$ ipython --no-banner

In [1]: import numpy as np

In [2]: from numpy import linalg as LA

In [3]: np.set_printoptions(precision=3, suppress=True, linewidth=160, legacy="1.25")

In [4]: def rnd(a):
   ...:     return np.round(a, 3) + 0
   ...: 

In [5]: data = np.load("w.npy")

In [6]: rnd(data)
Out[6]: 
array([[-1.685,  0.77 ,  0.753],
       [-0.482, -1.789,  0.753],
       [ 0.963,  0.453,  1.693]])

In [7]: rnd(data.T @ data)
Out[7]: 
array([[4., 0., 0.],
       [0., 4., 0.],
       [0., 0., 4.]])

In [8]: np.allclose(data, data.T)
Out[8]: False

In [9]: assert data == data.T
---------------------------------------------------------------------------
ValueError                                Traceback (most recent call last)
Cell In[9], line 1
----> 1 assert data == data.T

ValueError: The truth value of an array with more than one element is ambiguous. Use a.any() or a.all()

In [10]: Q, evecs = LA.qr(data[:, :1])[0], LA.qr(data[:, 1:])[0]

In [11]: sv = LA.svd(Q.T @ evecs, compute_uv=False)

In [12]: rnd(np.degrees(np.arccos(sv.clip(0, 1))))
Out[12]: array([90.])

In [13]: (sv > 0.9).sum()
Out[13]: 0

In [14]: rnd(sv)
Out[14]: array([0.])

In [15]: Q = data.astype(float).copy()

In [16]: for j in range(3):
    ...:     Q[:, j] -= Q[:, :j] @ (Q[:, :j].T @ Q[:, j])
    ...:     Q[:, j] /= LA.norm(Q[:, j])
    ...: 

In [17]: rnd(Q)
Out[17]: 
array([[-0.843,  0.385,  0.376],
       [-0.241, -0.895,  0.376],
       [ 0.482,  0.226,  0.847]])

In [18]: rnd(LA.det(Q))
Out[18]: 1.0

In [19]: rnd(LA.matrix_power(Q, 4))
Out[19]: 
array([[ 0.28 , -0.904,  0.324],
       [ 0.96 ,  0.26 , -0.105],
       [ 0.011,  0.341,  0.94 ]])

In [20]: np.allclose(Q, Q.T)
Out[20]: False

In [21]: F = np.load("layer4.npy")

In [22]: F
Out[22]: 
array([[-2.95,  3.  ,  0.  ],
       [ 1.  ,  1.05, -3.  ],
       [-3.  ,  3.  ,  0.05]])

In [23]: M2 = data / np.sqrt((data ** 2).mean(axis=1, keepdims=True))

In [24]: rnd(LA.norm(M2, axis=1))
Out[24]: array([1.732, 1.732, 1.732])

In [25]: LA.matrix_rank(M2) == LA.matrix_rank(data)
Out[25]: True

In [26]: rnd(data - data.mean(axis=1, keepdims=True))
Out[26]: 
array([[-1.631,  0.824,  0.807],
       [ 0.025, -1.283,  1.259],
       [-0.073, -0.583,  0.657]])

In [27]: rng = np.random.default_rng(20487)

In [28]: M2 = F + rng.integers(-2, 3, (3, 2)) @ rng.integers(-2, 3, (2, 3))

In [29]: rnd(M2)
Out[29]: 
array([[ 1.05,  9.  ,  4.  ],
       [-3.  , -4.95, -7.  ],
       [-3.  ,  5.  ,  1.05]])

In [30]: rnd(LA.svd(M2 - F, compute_uv=False))
Out[30]: array([11.824,  1.096,  0.   ])

In [31]: np.abs(M2 - F).sum(axis=1)
Out[31]: array([14., 14.,  3.])

In [32]: M2 - F
Out[32]: 
array([[ 4.,  6.,  4.],
       [-4., -6., -4.],
       [ 0.,  2.,  1.]])

In [33]: K = np.array([[0.0, 1.0, 1.0], [1.0, 0.0, 1.0], [1.0, 1.0, 0.0]])

In [34]: M2 = LA.inv(K)

In [35]: rnd(LA.cond(K))
Out[35]: 2.0

In [36]: rnd(LA.slogdet(K)[0])
Out[36]: 1.0

In [37]: K @ M2
Out[37]: 
array([[1., 0., 0.],
       [0., 1., 0.],
       [0., 0., 1.]])

In [38]: M2 = np.array([[0, 0, 1], [0, 0, 2], [1, 0, 3], [2, 1, 0]])

In [39]: J = M2.T @ M2

In [40]: J
Out[40]: 
array([[ 5,  2,  3],
       [ 2,  1,  0],
       [ 3,  0, 14]])

In [41]: # symmetric, so the eigenvalues are real

In [42]: vec = np.array([0, 1, 2])

In [43]: a = np.maximum(J @ vec, 0)

In [44]: J * (a > 1e-9)[:, None]
Out[44]: 
array([[ 5,  2,  3],
       [ 2,  1,  0],
       [ 3,  0, 14]])

In [45]: np.maximum(J @ (3 * vec), 0)
Out[45]: array([24,  3, 84])

In [46]: rnd(np.tanh(J @ vec))
Out[46]: array([1.   , 0.762, 1.   ])

In [47]: J.T @ a
Out[47]: array([126,  17, 416])
